% python3 -q
>>> import numpy as np
>>> np.set_printoptions(precision=2, suppress=True, linewidth=120, sign=" ")
>>> def rnd(a):
...     return np.round(a, 2) + 0
... 
>>> E = np.load("block0.npy")
>>> print(rnd(E))
[[ 0.84 -0.59 -5.94  5.57  6.    5.41]
 [ 1.43  2.15 -1.35  7.72  6.    8.15]
 [ 1.    0.97 -3.08  6.96  6.    6.97]
 [-2.2  -2.94 -6.08  6.26  6.    3.06]
 [-0.63 -2.14 -6.83  5.49  6.    3.86]
 [-3.33 -1.5  -1.51  8.83  6.    4.5 ]
 [-1.47 -1.34 -3.98  7.13  6.    4.66]
 [-1.14 -1.56 -4.91  6.58  6.    4.44]
 [-5.23 -5.14 -5.94  7.09  6.    0.86]
 [-1.66 -0.6  -2.2   8.06  6.    5.4 ]
 [-0.28  0.19 -2.71  7.46  6.    6.19]
 [ 1.94  2.58 -1.23  7.65  6.    8.58]
 [ 1.47 -0.37 -6.45  5.16  6.    5.63]
 [-0.45 -0.35 -3.52  7.1   6.    5.65]
 [-0.95 -0.61 -3.3   7.34  6.    5.39]]
>>> U, sig, VT = np.linalg.svd(E)
>>> print(rnd(sig))
[ 43.94  12.85   7.52   0.     0.     0.  ]
>>> M2 = U[:, :3] @ np.diag(sig[:3]) @ VT[:3]
>>> rnd(np.abs(E - M2).max())
np.float64(0.0)
>>> rnd(M2)
array([[ 0.84, -0.59, -5.94,  5.57,  6.  ,  5.41],
       [ 1.43,  2.15, -1.35,  7.72,  6.  ,  8.15],
       [ 1.  ,  0.97, -3.08,  6.96,  6.  ,  6.97],
       [-2.2 , -2.94, -6.08,  6.26,  6.  ,  3.06],
       [-0.63, -2.14, -6.83,  5.49,  6.  ,  3.86],
       [-3.33, -1.5 , -1.51,  8.83,  6.  ,  4.5 ],
       [-1.47, -1.34, -3.98,  7.13,  6.  ,  4.66],
       [-1.14, -1.56, -4.91,  6.58,  6.  ,  4.44],
       [-5.23, -5.14, -5.94,  7.09,  6.  ,  0.86],
       [-1.66, -0.6 , -2.2 ,  8.06,  6.  ,  5.4 ],
       [-0.28,  0.19, -2.71,  7.46,  6.  ,  6.19],
       [ 1.94,  2.58, -1.23,  7.65,  6.  ,  8.58],
       [ 1.47, -0.37, -6.45,  5.16,  6.  ,  5.63],
       [-0.45, -0.35, -3.52,  7.1 ,  6.  ,  5.65],
       [-0.95, -0.61, -3.3 ,  7.34,  6.  ,  5.39]])
>>> rnd(np.linalg.norm(E - M2) / np.linalg.norm(E))
np.float64(0.0)
>>> np.linalg.matrix_rank(E, rtol=0.05)
np.int64(3)
>>> [round(float(x), 2) for x in np.linalg.svd(E, compute_uv=False)[:3]]
[43.94, 12.85, 7.52]
>>> np.linalg.matrix_rank(E, rtol=0.1)
np.int64(3)
>>> np.linalg.cond(E) > 100
np.True_
>>> rnd(np.linalg.norm(E, 2) / np.linalg.norm(E))
np.float64(0.95)
>>> gram = E.T @ E
>>> rnd(np.linalg.svd(E, compute_uv=False) ** 2)
array([ 1930.49,   165.11,    56.53,     0.  ,     0.  ,     0.  ])
>>> np.linalg.matrix_rank(gram)
np.int64(3)
>>> rnd(np.trace(gram)), rnd((E ** 2).sum())
(np.float64(2152.13), np.float64(2152.13))
>>> print(np.allclose(gram, gram.T))
True
>>> K = np.tanh(np.array([[-1.1, -0.3],
...     [-1.9, 0.1],
...     [0.4, 0.0],
...     [-1.0, 0.7],
...     [0.9, -0.4],
...     [-0.6, 0.7],
...     [-0.8, -1.2],
...     [0.7, -0.8],
...     [-1.5, 1.3],
...     [0.6, -0.4],
...     [-1.4, 0.6],
...     [-0.2, 0.6],
...     [1.1, 1.6],
...     [2.8, -0.2],
...     [-0.5, -0.6],
...     [-0.2, -0.4],
...     [1.0, 0.7],
...     [0.6, -2.5],
...     [-1.2, -1.1],
...     [-2.0, -1.3],
...     [1.4, -0.6],
...     [0.9, -1.5],
...     [1.6, 1.1],
...     [0.5, 2.0],
...     [1.6, -0.8],
...     [-1.5, -0.7],
...     [-1.0, -1.3],
...     [0.1, 0.1],
...     [-1.4, 1.5],
...     [0.6, -0.6]]) @ np.array([[-1.2, 0.1, -1.6, 1.3, -0.9, -0.4, 0.0, -1.1, 0.1, -1.3],
...     [-0.3, -1.4, -0.5, -1.0, -1.1, -0.6, -0.4, 0.9, 0.0, -0.6]]))
>>> rnd(K)
array([[ 0.89,  0.3 ,  0.96, -0.81,  0.87,  0.55,  0.12,  0.74, -0.11,  0.92],
       [ 0.98, -0.32,  0.99, -0.99,  0.92,  0.6 , -0.04,  0.97, -0.19,  0.98],
       [-0.45,  0.04, -0.56,  0.48, -0.35, -0.16,  0.  , -0.41,  0.04, -0.48],
       [ 0.76, -0.79,  0.85, -0.96,  0.13, -0.02, -0.27,  0.94, -0.1 ,  0.71],
       [-0.74,  0.57, -0.85,  0.92, -0.35, -0.12,  0.16, -0.87,  0.09, -0.73],
       [ 0.47, -0.78,  0.54, -0.9 , -0.23, -0.18, -0.27,  0.86, -0.06,  0.35],
       [ 0.87,  0.92,  0.95,  0.16,  0.97,  0.78,  0.45, -0.2 , -0.08,  0.94],
       [-0.54,  0.83, -0.62,  0.94,  0.24,  0.2 ,  0.31, -0.9 ,  0.07, -0.41],
       [ 0.89, -0.96,  0.94, -1.  , -0.08, -0.18, -0.48,  0.99, -0.15,  0.82],
       [-0.54,  0.55, -0.64,  0.83, -0.1 ,  0.  ,  0.16, -0.77,  0.06, -0.49],
       [ 0.91, -0.75,  0.96, -0.98,  0.54,  0.2 , -0.24,  0.97, -0.14,  0.9 ],
       [ 0.06, -0.7 ,  0.02, -0.7 , -0.45, -0.27, -0.24,  0.64, -0.02, -0.1 ],
       [-0.95, -0.97, -0.99, -0.17, -0.99, -0.89, -0.56,  0.23,  0.11, -0.98],
       [-1.  ,  0.51, -1.  ,  1.  , -0.98, -0.76,  0.08, -1.  ,  0.27, -1.  ],
       [ 0.65,  0.66,  0.8 , -0.05,  0.8 ,  0.51,  0.24,  0.01, -0.05,  0.77],
       [ 0.35,  0.49,  0.48,  0.14,  0.55,  0.31,  0.16, -0.14, -0.02,  0.46],
       [-0.89, -0.71, -0.96,  0.54, -0.93, -0.68, -0.27, -0.44,  0.1 , -0.94],
       [ 0.03,  1.  ,  0.28,  1.  ,  0.98,  0.85,  0.76, -0.99,  0.06,  0.62],
       [ 0.94,  0.89,  0.99, -0.43,  0.98,  0.81,  0.41,  0.32, -0.12,  0.98],
       [ 0.99,  0.92,  1.  , -0.86,  1.  ,  0.92,  0.48,  0.77, -0.2 ,  1.  ],
       [-0.91,  0.75, -0.96,  0.98, -0.54, -0.2 ,  0.24, -0.97,  0.14, -0.9 ],
       [-0.56,  0.98, -0.6 ,  0.99,  0.69,  0.49,  0.54, -0.98,  0.09, -0.26],
       [-0.98, -0.88, -1.  ,  0.75, -0.99, -0.86, -0.41, -0.65,  0.16, -0.99],
       [-0.83, -0.99, -0.95, -0.87, -0.99, -0.89, -0.66,  0.85,  0.05, -0.95],
       [-0.93,  0.86, -0.97,  0.99, -0.51, -0.16,  0.31, -0.99,  0.16, -0.92],
       [ 0.96,  0.68,  0.99, -0.85,  0.97,  0.77,  0.27,  0.77, -0.15,  0.98],
       [ 0.92,  0.94,  0.98,  0.  ,  0.98,  0.83,  0.48, -0.07, -0.1 ,  0.97],
       [-0.15, -0.13, -0.21,  0.03, -0.2 , -0.1 , -0.04, -0.02,  0.01, -0.19],
       [ 0.84, -0.98,  0.9 , -1.  , -0.37, -0.33, -0.54,  0.99, -0.14,  0.73],
       [-0.49,  0.72, -0.58,  0.88,  0.12,  0.12,  0.24, -0.83,  0.06, -0.4 ]])
>>> rk = np.linalg.matrix_rank(E)
>>> rk
np.int64(3)
>>> ns = np.linalg.svd(E)[2][rk:].T
>>> np.allclose(E @ ns, 0)
True
>>> ns.shape
(6, 3)
>>> U, sig, VT = np.linalg.svd(E)
>>> evecs = VT[:(sig > 1e-8).sum()]
>>> rng = np.random.default_rng(70043)
>>> vec = E[2] + 5 * E[9] + rng.integers(2) * np.eye(6)[0]
>>> print(rnd(vec))
[ -7.29  -2.01 -14.09  47.28  36.    33.99]
>>> np.linalg.matrix_rank(np.vstack([E, vec]))
np.int64(3)
>>> rnd(np.linalg.norm(vec - evecs.T @ evecs @ vec))
np.float64(0.0)
>>> np.allclose(evecs.T @ evecs @ vec, vec)
True
>>> rnd(np.diag(evecs.T @ evecs))
array([ 0.51,  0.32,  0.83,  0.57,  0.28,  0.48])
>>> ang = np.radians(15)
>>> R = np.eye(6)
>>> R[5, 5] = R[3, 3] = np.cos(ang)
>>> R[5, 3], R[3, 5] = -np.sin(ang), np.sin(ang)
>>> rnd(R)
array([[ 1.  ,  0.  ,  0.  ,  0.  ,  0.  ,  0.  ],
       [ 0.  ,  1.  ,  0.  ,  0.  ,  0.  ,  0.  ],
       [ 0.  ,  0.  ,  1.  ,  0.  ,  0.  ,  0.  ],
       [ 0.  ,  0.  ,  0.  ,  0.97,  0.  ,  0.26],
       [ 0.  ,  0.  ,  0.  ,  0.  ,  1.  ,  0.  ],
       [ 0.  ,  0.  ,  0.  , -0.26,  0.  ,  0.97]])
>>> M2 = E @ R.T
>>> rnd(np.abs(M2 - E).max(axis=0))
array([ 0.  ,  0.  ,  0.  ,  1.96,  0.  ,  2.44])
>>> rnd(np.linalg.det(R)), rnd(np.trace(R))
(np.float64(1.0), np.float64(5.93))
>>> np.allclose(np.linalg.norm(E, axis=1), np.linalg.norm(M2, axis=1))
True
>>> rnd(np.linalg.svd(E, compute_uv=False)), rnd(np.linalg.svd(M2, compute_uv=False))
(array([ 43.94,  12.85,   7.52,   0.  ,   0.  ,   0.  ]), array([ 43.94,  12.85,   7.52,   0.  ,   0.  ,   0.  ]))
>>> M2 = E + rng.integers(-2, 3, (15, 3)) @ rng.integers(-2, 3, (3, 6))
>>> rnd(M2)
array([[  0.84,  -0.59,  -3.94,   7.57,   8.  ,   7.41],
       [ -1.57,  -1.85,   0.65,   5.72,   0.  ,   6.15],
       [  2.  ,   2.97,  -3.08,   2.96,   6.  ,   2.97],
       [ -2.2 ,  -2.94,  -7.08,   5.26,   5.  ,   2.06],
       [ -1.63,  -2.14,  -1.83,  -1.51,   3.  ,  -3.14],
       [ -3.33,   0.5 ,   7.49,   1.83,   7.  ,  -2.5 ],
       [ -1.47,   0.66,   2.02,  -2.87,   4.  ,  -5.34],
       [  0.86,   0.44,  -8.91,  10.58,  10.  ,   8.44],
       [ -5.23,  -6.14,  -7.94,  13.09,   8.  ,   6.86],
       [ -2.66,  -2.6 ,  -5.2 ,   9.06,   3.  ,   6.4 ],
       [ -1.28,   0.19,   4.29,   2.46,   5.  ,   1.19],
       [  3.94,   6.58,   3.77,   4.65,  11.  ,   5.58],
       [  1.47,  -2.37, -14.45,  13.16,   6.  ,  13.63],
       [ -1.45,  -2.35,  -3.52,  11.1 ,   6.  ,   9.65],
       [ -1.95,  -1.61,  -3.3 ,   3.34,   2.  ,   1.39]])
>>> print(np.linalg.matrix_rank(M2 - E, tol=1e-8))
3
>>> rnd(M2 - E)
array([[  0.,   0.,   2.,   2.,   2.,   2.],
       [ -3.,  -4.,   2.,  -2.,  -6.,  -2.],
       [  1.,   2.,   0.,  -4.,   0.,  -4.],
       [  0.,   0.,  -1.,  -1.,  -1.,  -1.],
       [ -1.,   0.,   5.,  -7.,  -3.,  -7.],
       [  0.,   2.,   9.,  -7.,   1.,  -7.],
       [  0.,   2.,   6., -10.,  -2., -10.],
       [  2.,   2.,  -4.,   4.,   4.,   4.],
       [  0.,  -1.,  -2.,   6.,   2.,   6.],
       [ -1.,  -2.,  -3.,   1.,  -3.,   1.],
       [ -1.,   0.,   7.,  -5.,  -1.,  -5.],
       [  2.,   4.,   5.,  -3.,   5.,  -3.],
       [  0.,  -2.,  -8.,   8.,   0.,   8.],
       [ -1.,  -2.,   0.,   4.,   0.,   4.],
       [ -1.,  -1.,   0.,  -4.,  -4.,  -4.]])
>>> rnd(np.linalg.svd(M2 - E, compute_uv=False))
array([ 32.89,  13.75,   8.35,   0.  ,   0.  ,   0.  ])
>>> np.abs(M2 - E).sum(axis=1)
array([  8.,  19.,  11.,   4.,  23.,  26.,  30.,  20.,  17.,  11.,  19.,  22.,  26.,  11.,  14.])
>>> def softmax(z):
...     e = np.exp(z - z.max(axis=-1, keepdims=True))
...     return e / e.sum(axis=-1, keepdims=True)
... 
>>> rnd(softmax(E[0] + 3))
array([ 0.  ,  0.  ,  0.  ,  0.29,  0.45,  0.25])
>>> rnd(softmax(E).sum(axis=1))
array([ 1.,  1.,  1.,  1.,  1.,  1.,  1.,  1.,  1.,  1.,  1.,  1.,  1.,  1.,  1.])
>>> scores = E @ E.T / np.sqrt(6)
>>> rnd(softmax(scores)[0] @ E)
array([ 1.19,  0.3 , -4.69,  6.11,  6.  ,  6.3 ])
>>> softmax(scores).round(6).argmax(axis=1)
array([ 12,  11,  11,   8,   8,   5,   5,   8,   8,  11,  11,  11,  12,  11,  11])
>>> mat = np.load("mat.npy")
>>> mat
array([[ 28.68,   2.42,  12.49,  20.64,   9.13,  17.48,   4.14,   5.68,  27.99,   7.89,  25.05],
       [ 29.41,   4.64,  10.58,  18.9 ,   8.47,  18.03,   2.96,   6.52,  25.73,  11.11,  24.06],
       [ 27.93,   1.6 ,  12.17,  22.57,   9.08,  17.89,   2.14,   7.17,  24.57,   8.93,  24.69],
       [ 28.29,   2.82,  10.98,  21.36,   8.36,  19.72,   2.41,   7.28,  26.67,   8.32,  23.98],
       [ 27.81,   1.97,  11.68,  22.09,   9.34,  18.33,   1.98,   6.7 ,  27.17,   9.16,  23.14],
       [ 26.35,   4.4 ,  11.28,  23.77,  10.26,  18.24,   2.49,   5.51,  27.76,   7.57,  23.87],
       [ 28.57,   2.47,  11.52,  20.22,   9.78,  18.74,   2.53,   6.1 ,  26.19,  10.47,  23.37],
       [ 26.78,   1.18,  12.21,  19.98,   7.83,  18.15,   4.63,   6.23,  27.69,   9.06,  24.02],
       [ 25.  ,   4.4 ,  11.3 ,  22.69,   8.29,  17.18,   1.88,   6.34,  27.46,   7.95,  23.21],
       [ 26.46,   2.64,  11.01,  21.64,   8.18,  19.29,   3.49,   5.35,  26.87,   9.63,  24.8 ],
       [ 28.24,   2.85,  13.19,  20.34,   8.24,  17.49,   2.74,   5.32,  26.99,   7.85,  24.47],
       [ 26.21,   2.65,  10.68,  20.81,  10.11,  18.57,   4.45,   6.74,  26.04,   8.45,  24.25],
       [ 26.01,   1.8 ,  11.63,  20.21,   7.7 ,  19.55,   3.5 ,   6.35,  27.44,   9.46,  24.29],
       [ 24.68,   4.03,  11.21,  21.94,   9.98,  17.94,   2.77,   6.39,  28.1 ,   9.31,  23.94],
       [ 27.8 ,   3.44,  12.15,  21.23,   7.98,  17.75,   2.44,   4.49,  26.23,  11.  ,  24.11],
       [ 28.29,   2.03,  12.22,  20.  ,   8.76,  19.17,   3.02,   5.96,  27.03,   9.83,  22.83],
       [ 26.28,   1.46,  13.21,  20.26,   7.44,  19.52,   4.55,   8.39,  25.83,   7.84,  24.42],
       [ 25.62,   2.71,  12.97,  19.64,   8.76,  18.58,   2.68,   6.24,  27.52,   9.81,  25.67],
       [ 25.93,   3.16,  13.74,  21.59,   9.79,  18.24,   3.15,   5.66,  27.72,   8.12,  23.25],
       [ 27.77,   3.74,  12.68,  19.6 ,   7.87,  16.56,   3.38,   6.49,  26.24,   8.07,  23.65]])
>>> U, sig, VT = np.linalg.svd(mat)
>>> rnd(sig)
array([ 251.7 ,    7.54,    6.19,    4.91,    4.83,    3.63,    3.42,    3.01,    2.87,    2.  ,    1.88])
>>> print(np.argmax(sig[:-1] / (sig[1:] + 1e-6)) + 1)
1
>>> M2 = U[:, :1] @ np.diag(sig[:1]) @ VT[:1]
>>> rnd(np.linalg.norm(mat - M2, 2)), rnd(sig[1])
(np.float64(7.54), np.float64(7.54))
